$ python -q
>>> import numpy as np
>>> np.set_printoptions(precision=2, suppress=True, linewidth=100)
>>> m1 = np.load("dump.npy")
>>> m1
array([[ 4, -5],
       [ 4, -5]])
>>> m1.reshape(2, -1)
array([[ 4, -5],
       [ 4, -5]])
>>> m1.reshape(-1, 2)
array([[ 4, -5],
       [ 4, -5]])
>>> t3 = m1.reshape(2, 2, -1)
>>> np.einsum("ihd,ihd->ih", t3, t3)
array([[16, 25],
       [16, 25]])
>>> t3.sum(axis=1)
array([[-1],
       [-1]])
>>> np.swapaxes(t3, 1, 2)[0]
array([[ 4, -5]])
>>> t3[:, 0]
array([[4],
       [4]])
>>> t3.shape
(2, 2, 1)
>>> t3.transpose(1, 0, 2)
array([[[ 4],
        [ 4]],

       [[-5],
        [-5]]])
>>> hat = np.triu(np.array([[1, 0], [4, 0]]), 1) + np.eye(2)
>>> M2 = hat @ m1 @ np.linalg.inv(hat)
>>> np.trace(M2), np.trace(m1)
(np.float64(-1.0), np.int64(-1))
>>> hat @ m1 - m1 @ hat
array([[0., 0.],
       [0., 0.]])
>>> round(np.linalg.det(M2), 2)
np.float64(0.0)
>>> np.linalg.matrix_rank(M2)
np.int64(1)
>>> E = np.loadtxt("run14.csv", delimiter=",")
>>> E
array([[ -1.  ,  -6.25, -14.38],
       [ -0.95,  -4.7 , -13.42],
       [  0.63,  -4.65, -14.71],
       [ -0.38,  -5.71, -14.39],
       [ -1.63,  -6.12, -15.94],
       [ -1.78,  -4.99, -16.21],
       [  0.12,  -4.4 , -14.85],
       [  0.01,  -4.46, -15.54],
       [ -0.28,  -4.37, -13.67],
       [  0.17,  -3.05, -15.63],
       [ -0.76,  -4.44, -15.57]])
>>> lab = E[:, 1] > np.median(E[:, 1])
>>> f = E[lab].mean(axis=0) - E[~lab].mean(axis=0)
>>> ((E - E.mean(axis=0)) @ f > 0).astype(int)
array([0, 0, 1, 0, 0, 0, 1, 1, 1, 1, 1])
>>> np.argsort(-np.abs(f).round(6), kind="stable")
array([1, 0, 2])
>>> lab.astype(int)
array([0, 0, 0, 0, 0, 0, 1, 1, 1, 1, 1])
>>> Xc = E - E.mean(axis=0)
>>> vecs = np.linalg.svd(Xc)[2][:1]
>>> M2 = Xc - Xc @ vecs.T @ vecs
>>> M2.std(axis=0)
array([0.37, 0.4 , 0.85])
>>> np.cov(Xc @ vecs.T, rowvar=False)
array(1.15)
>>> np.diag(vecs.T @ vecs)
array([0.38, 0.57, 0.05])
>>> C2 = E.T @ E
>>> np.linalg.svd(E, compute_uv=False) ** 2
array([2722.45,   10.86,    3.55])
>>> np.diag(C2)
array([   8.97,  265.1 , 2462.79])
>>> np.allclose(C2, C2.T)
True
>>> C2
array([[   8.97,   32.32,   89.23],
       [  32.32,  265.1 ,  793.15],
       [  89.23,  793.15, 2462.79]])
>>> np.linalg.eigvalsh(C2)[::-1]
array([2722.45,   10.86,    3.55])
>>> round(float(np.trace(C2)), 2), round((E ** 2).sum(), 2)
(2736.86, np.float64(2736.86))
>>> np.linalg.matrix_rank(C2)
np.int64(3)
